% python3 -q
>>> import numpy as np
>>> np.set_printoptions(precision=3, suppress=True, linewidth=100, legacy="1.25")
>>> rnd = lambda a: np.round(a, 3) + 0
>>> E = np.loadtxt("run3.csv", delimiter=",")
>>> print(rnd(E))
[[ 0.013 -0.082 -0.076]
 [-0.082  0.533  0.492]
 [-0.076  0.492  0.454]]
>>> w, vecs = np.linalg.eigh(E)
>>> x = np.array([-2, 1, -1])
>>> print(rnd(np.abs(E).sum(axis=1).max()), rnd(np.abs(w).max()))
1.107 1.0
>>> print(rnd(np.linalg.eigvalsh(E[1:, 1:])))
[0.    0.987]
>>> print(rnd(x @ E @ x / (x @ x)), rnd(w[0]), rnd(w[-1]))
0.013 0.0 1.0
>>> print(rnd(x @ E @ x))
0.079
>>> rank = np.linalg.matrix_rank(E)
>>> print(rank)
1
>>> N = np.linalg.svd(E)[2][rank:].T
>>> print([int(np.linalg.matrix_rank(E[:, :j + 1])) for j in range(3)])
[1, 1, 1]
>>> print(np.linalg.matrix_rank(E.T @ E), np.linalg.matrix_rank(E @ E.T))
1 1
>>> print(rnd(N @ N.T))
[[ 0.987  0.082  0.076]
 [ 0.082  0.467 -0.492]
 [ 0.076 -0.492  0.546]]
>>> print([int(np.linalg.matrix_rank(np.delete(E, i, axis=0))) for i in range(3)])
[1, 1, 1]
>>> w, vecs = np.linalg.eigh(E)
>>> print(np.abs(vecs[:, -1]).round(6).argmax())
1
>>> print(rnd(vecs.T @ E @ vecs))
[[0. 0. 0.]
 [0. 0. 0.]
 [0. 0. 1.]]
>>> print(rnd(vecs.T @ vecs))
[[1. 0. 0.]
 [0. 1. 0.]
 [0. 0. 1.]]
>>> print(rnd(np.linalg.eigvalsh(E @ E)))
[0. 0. 1.]
>>> U, s, VT = np.linalg.svd(E)
>>> vecs = VT[:(s > 1e-8).sum()]
>>> rng = np.random.default_rng(60304)
>>> x = E[2] + -1 * E[1] + rng.integers(2) * np.eye(3)[0]
>>> print(rnd(x))
[ 1.006 -0.041 -0.038]
>>> print(np.allclose(vecs.T @ vecs @ x, x))
False
>>> print(rnd(np.linalg.norm(x - vecs.T @ vecs @ x)))
0.994
>>> print(np.linalg.matrix_rank(np.vstack([E, x])))
2
>>> J = np.load("data.npy")
>>> print(rnd(J))
[[10.427  4.243  1.636]
 [ 1.343  7.589  7.253]
 [ 3.521  6.419  5.539]
 [ 3.717  2.092  1.163]
 [ 5.66   7.439  6.024]
 [ 7.827  3.2    1.243]
 [ 4.606  4.181  3.03 ]
 [-5.182  8.046  9.341]
 [ 8.021  3.129  1.123]
 [11.135  3.54   0.756]
 [ 2.965  7.396  6.655]
 [-6.131 10.696 12.229]
 [13.55   0.022 -3.366]
 [-3.631  6.314  7.222]
 [10.166  3.119  0.577]
 [10.248  4.013  1.451]
 [ 2.607  5.979  5.327]
 [-0.903  5.006  5.232]
 [ 4.733  2.969  1.785]]
>>> theta = np.radians(117)
>>> R = np.eye(3)
>>> R[2, 2] = R[1, 1] = np.cos(theta)
>>> R[2, 1], R[1, 2] = -np.sin(theta), np.sin(theta)
>>> print(rnd(R))
[[ 1.     0.     0.   ]
 [ 0.    -0.454  0.891]
 [ 0.    -0.891 -0.454]]
>>> Y = E @ R.T
>>> print(rnd(np.linalg.det(R)), rnd(np.trace(R)))
1.0 0.092
>>> print(np.allclose(np.linalg.norm(E, axis=1), np.linalg.norm(Y, axis=1)))
True
>>> print(rnd(np.abs(Y - E).max(axis=0)))
[0.    0.337 1.191]
>>> print(np.allclose(E @ E.T, Y @ Y.T))
True
>>> print(rnd(np.linalg.svd(E, compute_uv=False)), rnd(np.linalg.svd(Y, compute_uv=False)))
[1. 0. 0.] [1. 0. 0.]
>>> print(rnd(np.linalg.norm(J, 2) / np.linalg.norm(J)))
0.762
>>> print(np.argsort(-np.linalg.norm(J, axis=0).round(6), kind="stable")[:3])
[0 1 2]
>>> m1 = np.loadtxt("sample16.csv", delimiter=",")
>>> print(m1)
[[ 9.503 11.065  1.234]
 [ 5.94  10.082 -0.537]
 [-3.659  4.068 -2.223]
 [ 5.559  5.785  3.116]
 [ 6.86   5.794  4.084]
 [ 4.098  7.309  0.624]
 [ 7.461  8.113  2.409]
 [10.568 10.33   2.707]
 [ 1.668  7.604 -1.47 ]
 [ 6.39   6.819  2.791]
 [ 8.567  9.122  2.313]
 [ 8.816  9.37   2.273]
 [ 2.826  3.23   3.409]
 [ 4.887  7.038  1.464]
 [ 8.168  4.768  6.006]
 [-2.037  3.357 -0.355]
 [ 8.952 10.809  1.056]
 [-0.139  5.074 -0.506]
 [24.494 16.821  7.202]
 [ 8.108  8.54   2.502]
 [-2.67   5.109 -2.436]
 [ 6.09   8.769  0.779]]
>>> P = m1 @ np.linalg.solve(m1.T @ m1, m1.T)
>>> print(np.allclose(P @ P, P))
True
>>> Ac = (m1 - m1.mean(axis=0)) / m1.std(axis=0)
>>> print(np.argwhere(np.abs(Ac) > 2))
[[18  0]
 [18  1]
 [18  2]]
>>> beta = np.linalg.lstsq(np.delete(Ac, 2, axis=1), Ac[:, 2])[0]
>>> print(rnd(beta))
[ 1.81  -1.189]
>>> print(np.abs(beta).argmax())
0
>>> lab = m1[:, 2] > np.median(m1[:, 2])
>>> f = m1[lab].mean(axis=0) - m1[~lab].mean(axis=0)
>>> print(rnd((((m1 - m1.mean(axis=0)) @ f > 0) == lab).mean()))
0.864
>>> print(rnd(f))
[5.926 0.764 3.744]
>>> print(np.argsort(-np.abs(f).round(6), kind="stable"))
[0 2 1]
>>> cent = m1[[11, 13]].astype(float)
>>> for _ in range(4):
...     lab = np.linalg.norm(m1[:, None] - cent, axis=-1).argmin(axis=1)
...     cent = np.array([m1[lab == j].mean(axis=0) for j in range(2)])
... 
>>> print(lab)
[0 1 1 1 1 1 0 0 1 1 0 0 1 1 0 1 0 1 0 0 1 1]
>>> print(rnd(cent))
[[10.515  9.882  3.078]
 [ 2.755  6.157  0.672]]
>>> print(np.abs(cent[1] - cent[0]).argmax())
0
